>>> import numpy as np
>>> from numpy import linalg as LA
>>> np.set_printoptions(suppress=True, linewidth=140)
>>> F = np.array([[16.4, 13.4, 16.6],
...     [12.9, 4.1, -19.3],
...     [-12.9, 4.6, 5.7],
...     [3.6, -7.4, 2.6],
...     [4.3, -3.0, 11.3],
...     [-2.9, -1.0, 0.8],
...     [12.5, 3.0, 0.7],
...     [0.4, 5.7, 7.7],
...     [5.8, -0.9, 5.3],
...     [1.2, -12.3, 1.3],
...     [-7.1, 1.6, -0.2]])
>>> D = LA.norm(F[:, None] - F[None], axis=-1)
>>> np.round(LA.norm(F, axis=1), 1)
array([26.9, 23.6, 14.8,  8.6, 12.5,  3.2, 12.9,  9.6,  7.9, 12.4,  7.3])
>>> D[10].round(6).argsort(kind="stable")[:4]
array([10,  5,  2,  7])
>>> Xc = F - F.mean(axis=0)
>>> evecs = LA.svd(Xc)[2][:2]
>>> Y = Xc - Xc @ evecs.T @ evecs
>>> np.round(np.cov(Xc @ evecs.T, rowvar=False), 1) + 0
array([[84.7,  0. ],
       [ 0. , 84.6]])
>>> np.round(Y.std(axis=0), 1)
array([2.2, 5.1, 1.6])
>>> LA.norm(Y, axis=1).round(6).argmax()
np.int64(9)
>>> np.round(np.diag(evecs.T @ evecs), 1)
array([0.9, 0.2, 0.9])
>>> w1 = np.array([[9, 1, 7, 6], [1, 3, 4, 5], [4, 3, 9, 0]])
>>> coef = np.array([3, 1, -1, 0])
>>> H = np.maximum(F @ w1 + coef, 0)
>>> np.round((H > 0).mean(axis=0), 1)
array([0.7, 0.5, 0.5, 0.5])
>>> (H > 0).astype(int)
array([[1, 1, 1, 1],
       [1, 0, 0, 1],
       [0, 1, 0, 0],
       [1, 0, 1, 0],
       [1, 1, 1, 1],
       [0, 0, 0, 0],
       [1, 1, 1, 1],
       [1, 1, 1, 1],
       [1, 1, 1, 1],
       [1, 0, 0, 0],
       [0, 0, 0, 0]])
>>> Z = np.array([[0, 1, 2], [0, 2, 3], [-2, 2, 1], [-1, 0, 0]])
>>> (H @ Z).round(6).argmax(axis=1)
array([2, 2, 2, 2, 1, 0, 2, 1, 2, 2, 0])
>>> Xc = F - F.mean(axis=0)
>>> U, s, Vt = LA.svd(Xc, full_matrices=False)
>>> np.round(Xc.mean(axis=0), 1) + 0
array([0., 0., 0.])
>>> np.round(np.abs(Vt[-1]), 1)
array([0.4, 0.9, 0.3])
>>> LA.matrix_rank(Xc)
np.int64(3)
>>> round(float((s ** 2).sum() ** 2 / (s ** 4).sum()), 1)
2.7
>>> s.round(1)
array([29.1, 29.1, 19.2])
>>> np.abs(U[:, 0]).argmax()
np.int64(0)
>>> J = np.load("data.npy")
>>> J
array([[1, 3, 7, 7],
       [7, 1, 3, 7],
       [7, 7, 1, 3],
       [3, 7, 7, 1]])
>>> P = np.triu(np.array([[1, -2, -3, -2], [2, 0, 3, 3], [3, 1, -3, 3], [-2, 2, 2, 1]]), 1) + np.eye(4)
>>> Y = P @ J @ LA.inv(P)
>>> np.round(np.poly(Y), 1)
array([    1.,    -4.,  -176., -1264., -1872.])
>>> LA.matrix_rank(Y)
np.int64(4)
>>> np.trace(Y), np.trace(J)
(np.float64(4.0), np.int64(4))
>>> round(float(LA.det(Y)), 1)
-1872.0
>>> Y
array([[ -40., -114.,  206., -374.],
       [  37.,  117., -213.,  381.],
       [  16.,   60., -110.,  188.],
       [   3.,   13.,  -23.,   37.]])
>>> np.allclose(J @ J.T, J.T @ J)
True
>>> np.fft.fft(J[0])
array([18.+0.j, -6.+4.j, -2.+0.j, -6.-4.j])
>>> J @ np.ones(4)
array([18., 18., 18., 18.])
>>> Y = J[0, 0] * J[1:] - np.outer(J[1:, 0], J[0])
>>> Y
array([[  0, -20, -46, -42],
       [  0, -14, -48, -46],
       [  0,  -2, -14, -20]])
>>> np.flatnonzero(~Y.round(6).any(axis=1))
array([], dtype=int64)
>>> J[:, 0] / J[0, 0]
array([1., 7., 7., 3.])
>>> LA.matrix_rank(Y), LA.matrix_rank(J)
(np.int64(3), np.int64(4))
>>> q, Rm = LA.qr(J)
>>> np.round(abs(Rm[0, 0]), 1), round(LA.norm(J[:, 0]), 1)
(np.float64(10.4), np.float64(10.4))
>>> np.round(np.abs(np.diag(Rm)), 1)
array([10.4,  7. ,  7. ,  3.7])
>>> Y = J ** -1
Traceback (most recent call last):
  File "<python-input-49>", line 1, in <module>
    Y = J ** -1
        ~~^^~~~
ValueError: Integers to negative integer powers are not allowed.
>>> Y = LA.invert(J)
Traceback (most recent call last):
  File "<python-input-50>", line 1, in <module>
    Y = LA.invert(J)
        ^^^^^^^^^
AttributeError: module 'numpy.linalg' has no attribute 'invert'
>>> Y = LA.inv(J)
>>> round(float(LA.slogdet(J)[0]), 1)
-1.0
>>> np.allclose(Y, J.T)
False
>>> np.round(LA.inv(Y), 1)
array([[1., 3., 7., 7.],
       [7., 1., 3., 7.],
       [7., 7., 1., 3.],
       [3., 7., 7., 1.]])
>>> arr = np.load("mat.npy")
>>> arr
array([[6., 5., 0.],
       [5., 6., 0.],
       [0., 0., 6.]])
>>> x0 = np.ones(3)
>>> for _ in range(5):
...     x0 = arr @ x0
...     x0 /= LA.norm(x0)
...     print(round(x0 @ arr @ x0, 1))
... 
10.4
10.8
10.9
11.0
11.0
>>> x0.round(1) + 0
array([0.7, 0.7, 0. ])
>>> np.allclose(arr, arr.T)
True
>>> np.round(LA.matrix_power(arr, 4), 1)
array([[7321., 7320.,    0.],
       [7320., 7321.,    0.],
       [   0.,    0., 1296.]])
>>> round(LA.det(arr), 1)
np.float64(66.0)
>>> LA.determinant(arr)
Traceback (most recent call last):
  File "<python-input-63>", line 1, in <module>
    LA.determinant(arr)
    ^^^^^^^^^^^^^^
AttributeError: module 'numpy.linalg' has no attribute 'determinant'
>>> round(float(np.abs(LA.eigvals(arr)).max()), 1)
11.0
>>> (arr - arr.T) / 2
array([[0., 0., 0.],
       [0., 0., 0.],
       [0., 0., 0.]])
>>> w, evecs = LA.eigh(arr)
>>> np.round(np.abs(evecs[:, -1]), 1)
array([0.7, 0.7, 0. ])
>>> np.round(LA.eigvalsh(arr + 3 * np.eye(3)), 1)
array([ 4.,  9., 14.])
>>> w.sum(), np.trace(arr)
(np.float64(18.0), np.float64(18.0))
>>> low = LA.cholesky(arr)
>>> np.round(low @ low.T, 1)
array([[6., 5., 0.],
       [5., 6., 0.],
       [0., 0., 6.]])
>>> round(np.prod(np.diag(low)) ** 2, 1), round(float(LA.det(arr)), 1)
(np.float64(66.0), 66.0)
>>> low.round(1)
array([[2.4, 0. , 0. ],
       [2. , 1.4, 0. ],
       [0. , 0. , 2.4]])
>>> LA.eigvalsh(arr).min() > 0
np.True_
>>> np.round(arr / np.sqrt(np.outer(np.diag(arr), np.diag(arr))), 1)
array([[1. , 0.8, 0. ],
       [0.8, 1. , 0. ],
       [0. , 0. , 1. ]])
>>> rng = np.random.default_rng(2216)
>>> z = rng.permutation(3)
>>> z
array([1, 0, 2])
>>> Y = low[z][:, z]
>>> np.allclose(Y, low)
False
>>> np.round(np.diag(Y), 1)
array([1.4, 2.4, 2.4])
>>> np.round(np.sort(np.abs(LA.eigvals(Y))), 1)
array([1.4, 2.4, 2.4])
>>> A = np.load("test14.npy")
>>> A
array([[-2.1,  2.1, -0.1],
       [-2. ,  2. , -0.1],
       [-1.8,  1.9,  0.2],
       [-2.1,  2. ,  0. ],
       [-1.8,  1.8, -0.1],
       [-2. ,  2.1,  0. ],
       [-1.9,  1.9,  0. ],
       [-2. ,  2. ,  0.1],
       [-2. ,  2. ,  0.1],
       [-2. ,  2.1,  0. ],
       [-2. ,  1.9,  0. ],
       [-2.1,  2.1,  0.1],
       [-1.9,  2. ,  0.1],
       [ 1.1, -1.1, -1. ],
       [ 1. , -0.9, -0.9],
       [ 1. , -0.9, -0.9],
       [ 0.9, -1. , -1.1],
       [ 0.9, -0.9, -1.1],
       [ 1.1, -0.9, -1. ],
       [ 0.9, -0.9, -0.9],
       [ 1.1, -1.2, -1.1],
       [ 1.1, -1. , -1.2],
       [ 1.1, -0.8, -1. ],
       [ 0.9, -1.1, -1.1],
       [ 1. , -1.1, -0.9],
       [ 1. , -1. , -1.1]])
>>> q, Rm = LA.qr(A)
>>> np.round(q.T @ q, 1) + 0
array([[1., 0., 0.],
       [0., 1., 0.],
       [0., 0., 1.]])
>>> q.round(1) + 0
array([[-0.3,  0. ,  0.2],
       [-0.2,  0. ,  0.2],
       [-0.2, -0.2,  0. ],
       [-0.3,  0.2,  0.2],
       [-0.2,  0. ,  0.2],
       [-0.2, -0.2,  0.1],
       [-0.2,  0. ,  0.1],
       [-0.2,  0. ,  0.1],
       [-0.2,  0. ,  0.1],
       [-0.2, -0.2,  0.1],
       [-0.2,  0.2,  0.2],
       [-0.3,  0. ,  0.1],
       [-0.2, -0.2,  0.1],
       [ 0.1,  0. ,  0.2],
       [ 0.1, -0.2,  0.2],
       [ 0.1, -0.2,  0.2],
       [ 0.1,  0.2,  0.3],
       [ 0.1,  0. ,  0.3],
       [ 0.1, -0.4,  0.2],
       [ 0.1,  0. ,  0.2],
       [ 0.1,  0.2,  0.3],
       [ 0.1, -0.2,  0.3],
       [ 0.1, -0.6,  0.2],
       [ 0.1,  0.4,  0.3],
       [ 0.1,  0.2,  0.2],
       [ 0.1,  0. ,  0.3]])
>>> np.round(np.abs(np.diag(Rm)), 1)
array([8. , 0.5, 3.3])
>>> round(abs(Rm[0, 0]), 1), np.round(LA.norm(A[:, 0]), 1)
(np.float64(8.0), np.float64(8.0))
>>> np.round(q @ Rm, 1) + 0
array([[-2.1,  2.1, -0.1],
       [-2. ,  2. , -0.1],
       [-1.8,  1.9,  0.2],
       [-2.1,  2. ,  0. ],
       [-1.8,  1.8, -0.1],
       [-2. ,  2.1,  0. ],
       [-1.9,  1.9,  0. ],
       [-2. ,  2. ,  0.1],
       [-2. ,  2. ,  0.1],
       [-2. ,  2.1,  0. ],
       [-2. ,  1.9,  0. ],
       [-2.1,  2.1,  0.1],
       [-1.9,  2. ,  0.1],
       [ 1.1, -1.1, -1. ],
       [ 1. , -0.9, -0.9],
       [ 1. , -0.9, -0.9],
       [ 0.9, -1. , -1.1],
       [ 0.9, -0.9, -1.1],
       [ 1.1, -0.9, -1. ],
       [ 0.9, -0.9, -0.9],
       [ 1.1, -1.2, -1.1],
       [ 1.1, -1. , -1.2],
       [ 1.1, -0.8, -1. ],
       [ 0.9, -1.1, -1.1],
       [ 1. , -1.1, -0.9],
       [ 1. , -1. , -1.1]])
>>> G = np.cov(A, rowvar=False)
>>> np.round(LA.eigvalsh(G)[::-1], 1) + 0
array([4.9, 0. , 0. ])
>>> G.shape
(3, 3)
>>> np.round(np.median(A, axis=0), 1)
array([-0.4,  0.5, -0.5])
>>> np.round(np.corrcoef(A[:, 2], A[:, 0])[0, 1], 1)
np.float64(-1.0)
>>> q, evecs = LA.qr(A[:, :1])[0], LA.qr(A[:, 1:])[0]
>>> s = LA.svd(q.T @ evecs, compute_uv=False)
>>> np.round(np.degrees(np.arccos(s.clip(0, 1))), 1)
array([3.8])
>>> (s > 0.9).sum()
np.int64(1)
>>> Y = np.c_[A[:, :1] @ np.array([[8]]), np.array([-2, 1, -1, 1, 1, -3, 1, -3, -2, -2, -3, 0, 3, -2, -2, 0, -1, -3, 0, -1, 2, 2, 0, 3, 2, 2])]
>>> Y
array([[-16.8,  -2. ],
       [-16. ,   1. ],
       [-14.4,  -1. ],
       [-16.8,   1. ],
       [-14.4,   1. ],
       [-16. ,  -3. ],
       [-15.2,   1. ],
       [-16. ,  -3. ],
       [-16. ,  -2. ],
       [-16. ,  -2. ],
       [-16. ,  -3. ],
       [-16.8,   0. ],
       [-15.2,   3. ],
       [  8.8,  -2. ],
       [  8. ,  -2. ],
       [  8. ,   0. ],
       [  7.2,  -1. ],
       [  7.2,  -3. ],
       [  8.8,   0. ],
       [  7.2,  -1. ],
       [  8.8,   2. ],
       [  8.8,   2. ],
       [  8.8,   0. ],
       [  7.2,   3. ],
       [  8. ,   2. ],
       [  8. ,   2. ]])
>>> LA.matrix_rank(np.c_[A, Y])
np.int64(4)
>>> np.round(LA.norm(LA.qr(A)[0].T @ Y, axis=0) ** 2 / ((Y ** 2).sum(axis=0) + 1e-12), 1)
array([1. , 0.1])
>>> Z = np.array([[-1.3, -0.5, 0.3]])
>>> K = np.array([[1],
...     [9],
...     [-7],
...     [5],
...     [-2],
...     [7],
...     [-6],
...     [9],
...     [-7],
...     [-1],
...     [-7],
...     [-9],
...     [0],
...     [7],
...     [3],
...     [2],
...     [4],
...     [-4],
...     [5],
...     [-7],
...     [-3]]) @ Z + 0.3 * rng.normal(size=(21, 3))
>>> K.round(1)
array([[ -1.7,  -0.7,   0.3],
       [-11.5,  -4.6,   2.6],
       [  9. ,   3.5,  -2.1],
       [ -6.6,  -2.3,   1.7],
       [  2.2,   0.4,  -0.7],
       [ -8.6,  -3.2,   2.2],
       [  8. ,   2.7,  -2.4],
       [-11.9,  -4.2,   2.3],
       [  9.4,   3.4,  -2.6],
       [  1.4,   1. ,  -0.4],
       [  9.2,   3.8,  -2.1],
       [ 11.6,   4. ,  -2.1],
       [ -0.4,  -0.1,  -0.1],
       [ -9.3,  -3. ,   2.1],
       [ -3.6,  -1.3,   1.3],
       [ -3. ,  -1.2,   1. ],
       [ -5.2,  -2. ,   1.2],
       [  5. ,   1.9,  -1.1],
       [ -6.5,  -2.6,   1.6],
       [  8.4,   3. ,  -2.5],
       [  3.5,   1.5,  -0.7]])
>>> z = K[:, 1] > np.median(K[:, 1])
>>> r0 = K[z].mean(axis=0) - K[~z].mean(axis=0)
>>> np.argsort(-np.abs(r0).round(6), kind="stable")
array([0, 1, 2])
>>> z.astype(int)
array([0, 0, 1, 0, 1, 0, 1, 0, 1, 1, 1, 1, 0, 0, 0, 0, 0, 1, 0, 1, 1])
>>> P = K @ LA.solve(K.T @ K, K.T)
>>> np.round(np.diag(P), 1) + 0
array([0. , 0.2, 0.1, 0.1, 0.2, 0.1, 0.3, 0.3, 0.1, 0.2, 0.2, 0.4, 0. , 0.2, 0.1, 0. , 0. , 0. , 0.1, 0.2, 0. ])
>>> np.round(P @ K[:, 1], 1)
array([-0.7, -4.6,  3.5, -2.3,  0.4, -3.2,  2.7, -4.2,  3.4,  1. ,  3.8,  4. , -0.1, -3. , -1.3, -1.2, -2. ,  1.9, -2.6,  3. ,  1.5])
>>> round(np.trace(P), 1)
np.float64(3.0)
>>> E = np.loadtxt("m.csv", delimiter=",")
>>> E.round(1) + 0
array([[ 0. ,  0.4, -0.1],
       [-5. ,  0.5,  0.7],
       [ 0.4,  0.2,  0.1],
       [-2.5,  0. ,  0.3],
       [-5. ,  1. ,  0.4],
       [ 7.2, -0.5, -1.3],
       [-7.2,  1.1,  1.7],
       [ 4.7, -0.2, -1. ],
       [ 5.1, -0.4,  0.1],
       [ 2.8, -0.1, -0.6]])
>>> G = np.cov(E, rowvar=False)
>>> G.shape
(3, 3)
>>> np.round(np.median(E, axis=0), 1)
array([0.2, 0.1, 0.1])
>>> np.round(np.corrcoef(E.T), 1)
array([[ 1. , -0.9, -0.9],
       [-0.9,  1. ,  0.8],
       [-0.9,  0.8,  1. ]])
>>> np.argwhere(np.triu(np.abs(np.corrcoef(E.T)) > 0.8, 1))
array([[0, 1],
       [0, 2],
       [1, 2]])
>>> round(np.corrcoef(E[:, 2], E[:, 1])[0, 1], 1)
np.float64(0.8)
>>> Xc = E - E.mean(axis=0)
>>> evecs = LA.svd(Xc)[2][:1]
>>> Y = Xc - Xc @ evecs.T @ evecs
>>> round(LA.norm(Y) / LA.norm(Xc), 1)
np.float64(0.1)
>>> np.round((Xc @ evecs.T).std(axis=0), 1)
array([4.7])
>>> np.round(Y.std(axis=0), 1)
array([0.1, 0.2, 0.4])
>>> np.round(np.cov(Xc @ evecs.T, rowvar=False), 1)
np.float64(24.8)
>>> x0 = np.array([2, 4, 4])
>>> target = E @ x0
>>> try:
...     LA.solve(E, target)
... except LA.LinAlgError as e:
...     print("failed:", e)
... 
failed: Last 2 dimensions of the array must be square
>>> np.round(LA.lstsq(E, target)[0], 1)
array([2., 4., 4.])
>>> target = target + 0.3 * rng.normal(size=10)
>>> target.round(1)
array([ 1.5, -4.8,  1.7, -4.4, -4.2,  7.2, -2.6,  4.9,  9. ,  2.9])
>>> coef, *_ = LA.lstsq(E, target)
>>> round(LA.norm(target - E @ coef), 1)
np.float64(0.8)
>>> coef.round(1)
array([2.1, 4.7, 4.2])
>>> np.round(E.T @ (target - E @ coef), 1) + 0
array([0., 0., 0.])
